>>> import numpy as np
>>> np.set_printoptions(suppress=True, linewidth=100)
>>> feats = np.loadtxt("layer19.csv", delimiter=",")
>>> feats.round(2)
array([[-0.74, -0.13, -0.63,  0.03,  0.07, -0.15],
       [-0.08, -0.1 , -0.03,  0.04, -0.98,  0.17],
       [ 0.49, -0.13, -0.6 , -0.61, -0.02,  0.07],
       [-0.16,  0.91, -0.08, -0.21, -0.03,  0.32],
       [ 0.33,  0.36, -0.3 ,  0.4 , -0.16, -0.7 ],
       [ 0.25, -0.05, -0.38,  0.65,  0.13,  0.6 ]])
>>> # orthonormal columns
>>> x = np.array([-9, -8, 7, -5, 0, -6])
>>> np.round(np.sort(np.abs(np.degrees(np.angle(np.linalg.eigvals(feats))))), 2)
array([  0.  ,  81.71,  81.71, 138.44, 138.44, 180.  ])
>>> [p for p in range(1, 25) if np.allclose(np.linalg.matrix_power(feats, p), np.eye(6))]
[]
>>> 6 - np.linalg.matrix_rank(feats - np.eye(6), tol=1e-8)
np.int64(1)
>>> round(np.linalg.det(feats), 2)
np.float64(-1.0)
>>> np.round(np.linalg.inv(feats), 2)
array([[-0.74, -0.08,  0.49, -0.16,  0.33,  0.25],
       [-0.13, -0.1 , -0.13,  0.91,  0.36, -0.05],
       [-0.63, -0.03, -0.6 , -0.08, -0.3 , -0.38],
       [ 0.03,  0.04, -0.61, -0.21,  0.4 ,  0.65],
       [ 0.07, -0.98, -0.02, -0.03, -0.16,  0.13],
       [-0.15,  0.17,  0.07,  0.32, -0.7 ,  0.6 ]])
>>> x = np.array([-1, 3, -2, -1, -1, 3])
>>> np.round((feats * x).sum(axis=1), 2)
array([ 1.06,  1.31,  1.16,  4.24, -0.98,  1.39])
>>> np.round(feats @ x, 2)
array([ 1.06,  1.31,  1.16,  4.24, -0.98,  1.39])
>>> np.round(np.einsum("ij,j->i", feats, x), 2)
array([ 1.06,  1.31,  1.16,  4.24, -0.98,  1.39])
>>> t3 = np.stack([feats, -2 * feats, feats[::-1]])
>>> print((t3 @ feats.T).shape)
(3, 6, 6)
>>> np.linalg.matrix_rank(t3)
array([6, 6, 6])
>>> print(np.linalg.matrix_rank(t3.reshape(3, -1)))
2
>>> np.round(np.linalg.det(t3), 2)
array([ -1., -64.,   1.])
>>> print(np.round(np.einsum("bij,cij->bc", t3, t3), 2) + 0)
[[  6. -12.   0.]
 [-12.  24.   0.]
 [  0.   0.   6.]]
>>> r0 = np.array([0, 6, -1, 1, 4, 9])
>>> other = feats + np.outer(r0, np.eye(6)[5])
>>> round(float(np.linalg.det(other) / np.linalg.det(feats)), 2), round(1 + np.linalg.solve(feats, r0)[5], 2)
(4.86, np.float64(4.86))
>>> other.round(2)
array([[-0.74, -0.13, -0.63,  0.03,  0.07, -0.15],
       [-0.08, -0.1 , -0.03,  0.04, -0.98,  6.17],
       [ 0.49, -0.13, -0.6 , -0.61, -0.02, -0.93],
       [-0.16,  0.91, -0.08, -0.21, -0.03,  1.32],
       [ 0.33,  0.36, -0.3 ,  0.4 , -0.16,  3.3 ],
       [ 0.25, -0.05, -0.38,  0.65,  0.13,  9.6 ]])
>>> arr = np.load("w.npy")
>>> arr
array([[  1,  -3,   9, -27],
       [  1,  -2,   4,  -8],
       [  1,  -1,   1,  -1],
       [  1,   0,   0,   0]])
>>> # row 0 dominates
>>> t3 = np.stack([arr, 2 * arr, arr[::-1]])
>>> np.round(np.linalg.det(t3), 2)
array([ 12., 192.,  12.])
>>> np.linalg.matrix_rank(t3)
array([4, 4, 4])
>>> np.einsum("bij,cij->bc", t3, t3)
array([[ 910, 1820,   32],
       [1820, 3640,   64],
       [  32,   64,  910]])
>>> x = np.array([1, 0, -2, -1])
>>> np.linalg.norm(arr @ x) <= np.linalg.norm(arr, 2) * np.linalg.norm(x) + 1e-9
np.True_
>>> (arr @ x).argmax()
np.int64(0)
>>> x = np.array([0, 1, 0, 1])
>>> target = arr @ x
>>> target
array([-30, -10,  -2,   0])
>>> np.round(np.linalg.solve(arr, arr[:, 2]), 2) + 0
array([0., 0., 1., 0.])
>>> np.round(np.linalg.solve(arr, target), 2)
array([ 0.,  1., -0.,  1.])
>>> data = np.load("arr.npy")
>>> data
array([[ 1.01,  0.03,  0.98, -0.02],
       [ 1.  ,  0.  ,  1.01,  0.  ],
       [ 0.98,  0.03,  0.98, -0.06],
       [ 1.01, -0.01,  0.96,  0.01],
       [ 1.  ,  0.02,  1.01,  0.  ],
       [ 0.98,  0.06,  1.02, -0.01],
       [ 0.97,  0.  ,  0.98,  0.04],
       [ 1.96, -0.02,  2.01,  1.97],
       [ 1.99, -0.02,  2.01,  1.99],
       [ 1.97, -0.01,  1.99,  1.99],
       [ 2.02,  0.01,  2.01,  1.99],
       [ 1.99,  0.  ,  2.02,  1.98],
       [ 2.01, -0.01,  1.97,  2.01],
       [ 1.97,  0.01,  2.01,  1.99],
       [ 0.  ,  1.99,  1.97,  2.  ],
       [-0.02,  2.06,  1.96,  1.97],
       [-0.01,  1.99,  1.97,  2.01],
       [ 0.  ,  1.98,  1.99,  2.03],
       [ 0.01,  2.  ,  1.99,  1.99],
       [-0.03,  2.  ,  2.06,  1.99],
       [-0.02,  2.01,  2.02,  2.01]])
>>> Xs = data - data.mean(axis=0)
>>> Uu, s, Vh = np.linalg.svd(Xs, full_matrices=False)
>>> np.round(np.abs(Vh[-1]), 2)
array([0.68, 0.67, 0.07, 0.29])
>>> np.round(s ** 2 / (s ** 2).sum(), 2) + 0
array([0.64, 0.36, 0.  , 0.  ])
>>> print((np.sign(Uu[:, 0]) == np.sign(Uu[0, 0])).astype(int))
[1 1 1 1 1 1 1 1 1 1 1 1 1 1 0 0 0 0 0 0 0]
>>> s.round(2)
array([6.01, 4.47, 0.11, 0.09])
>>> print(np.abs(Uu[:, 0]).argmax())
20
>>> np.round(Vh[0] * np.sign(Vh[0, np.abs(Vh[0]).argmax()]), 2)
array([-0.44,  0.69,  0.25,  0.51])
>>> round((s ** 2).sum() ** 2 / (s ** 4).sum(), 2)
np.float64(1.85)
>>> other = data / np.sqrt((data ** 2).mean(axis=1, keepdims=True))
>>> other[4].round(2)
array([1.41, 0.03, 1.42, 0.  ])
>>> print(np.linalg.matrix_rank(other) == np.linalg.matrix_rank(data))
True
>>> x = np.array([-1, 3, 2, -2])
>>> target = data @ x
>>> np.round(np.linalg.pinv(data) @ data, 2) + 0
array([[1., 0., 0., 0.],
       [0., 1., 0., 0.],
       [0., 0., 1., 0.],
       [0., 0., 0., 1.]])
>>> np.round(np.linalg.lstsq(data, target)[0], 2)
array([-1.,  3.,  2., -2.])
>>> rng = np.random.default_rng(117)
>>> target = target + 0.05 * rng.normal(size=21)
>>> target.round(2)
array([ 1.08,  1.07,  1.12,  0.94,  1.07,  1.23,  0.94, -1.92, -2.05, -1.98, -2.  , -1.86, -2.12,
       -1.9 ,  5.89,  6.22,  5.88,  5.79,  5.9 ,  6.29,  6.05])
>>> beta, *_ = np.linalg.lstsq(data, target)
>>> [round(float(np.linalg.norm(np.linalg.solve(data.T @ data + lam * np.eye(4), data.T @ target))), 2) for lam in (0, 1, 10, 100)]
[4.33, 3.62, 2.13, 0.71]
>>> print(np.round(np.linalg.norm(target - data @ beta), 2))
0.21
>>> np.round(data.T @ (target - data @ beta), 2) + 0
array([0., 0., 0., 0.])
>>> other = data / np.linalg.norm(data, axis=1, keepdims=True)
>>> G = other @ other.T
>>> np.round(np.linalg.norm(other, axis=1), 2)
array([1., 1., 1., 1., 1., 1., 1., 1., 1., 1., 1., 1., 1., 1., 1., 1., 1., 1., 1., 1., 1.])
>>> round(np.degrees(np.arccos(np.clip(G[4, 3], -1, 1))), 2)
np.float64(2.16)
>>> G[4].round(2)
array([1.  , 1.  , 1.  , 1.  , 1.  , 1.  , 1.  , 0.82, 0.82, 0.82, 0.82, 0.82, 0.81, 0.82, 0.41,
       0.41, 0.41, 0.42, 0.42, 0.42, 0.42])
>>> np.argwhere(np.triu(np.abs(G) > 0.95, 1))
array([[ 0,  1],
       [ 0,  2],
       [ 0,  3],
       [ 0,  4],
       [ 0,  5],
       [ 0,  6],
       [ 1,  2],
       [ 1,  3],
       [ 1,  4],
       [ 1,  5],
       [ 1,  6],
       [ 2,  3],
       [ 2,  4],
       [ 2,  5],
       [ 2,  6],
       [ 3,  4],
       [ 3,  5],
       [ 3,  6],
       [ 4,  5],
       [ 4,  6],
       [ 5,  6],
       [ 7,  8],
       [ 7,  9],
       [ 7, 10],
       [ 7, 11],
       [ 7, 12],
       [ 7, 13],
       [ 8,  9],
       [ 8, 10],
       [ 8, 11],
       [ 8, 12],
       [ 8, 13],
       [ 9, 10],
       [ 9, 11],
       [ 9, 12],
       [ 9, 13],
       [10, 11],
       [10, 12],
       [10, 13],
       [11, 12],
       [11, 13],
       [12, 13],
       [14, 15],
       [14, 16],
       [14, 17],
       [14, 18],
       [14, 19],
       [14, 20],
       [15, 16],
       [15, 17],
       [15, 18],
       [15, 19],
       [15, 20],
       [16, 17],
       [16, 18],
       [16, 19],
       [16, 20],
       [17, 18],
       [17, 19],
       [17, 20],
       [18, 19],
       [18, 20],
       [19, 20]])
>>> d = np.linalg.norm(data[:, None] - data[None], axis=-1)
>>> print(np.unravel_index(d.round(6).argmax(), d.shape))
(np.int64(2), np.int64(20))
>>> print(d[2].round(2))
[0.05 0.08 0.   0.09 0.07 0.07 0.1  2.48 2.51 2.49 2.52 2.5  2.52 2.5  3.17 3.19 3.18 3.19 3.17
 3.2  3.21]
>>> np.linalg.matrix_rank(d ** 2)
np.int64(6)
>>> np.flatnonzero(d[2] < d.mean() / 2)
array([0, 1, 2, 3, 4, 5, 6])
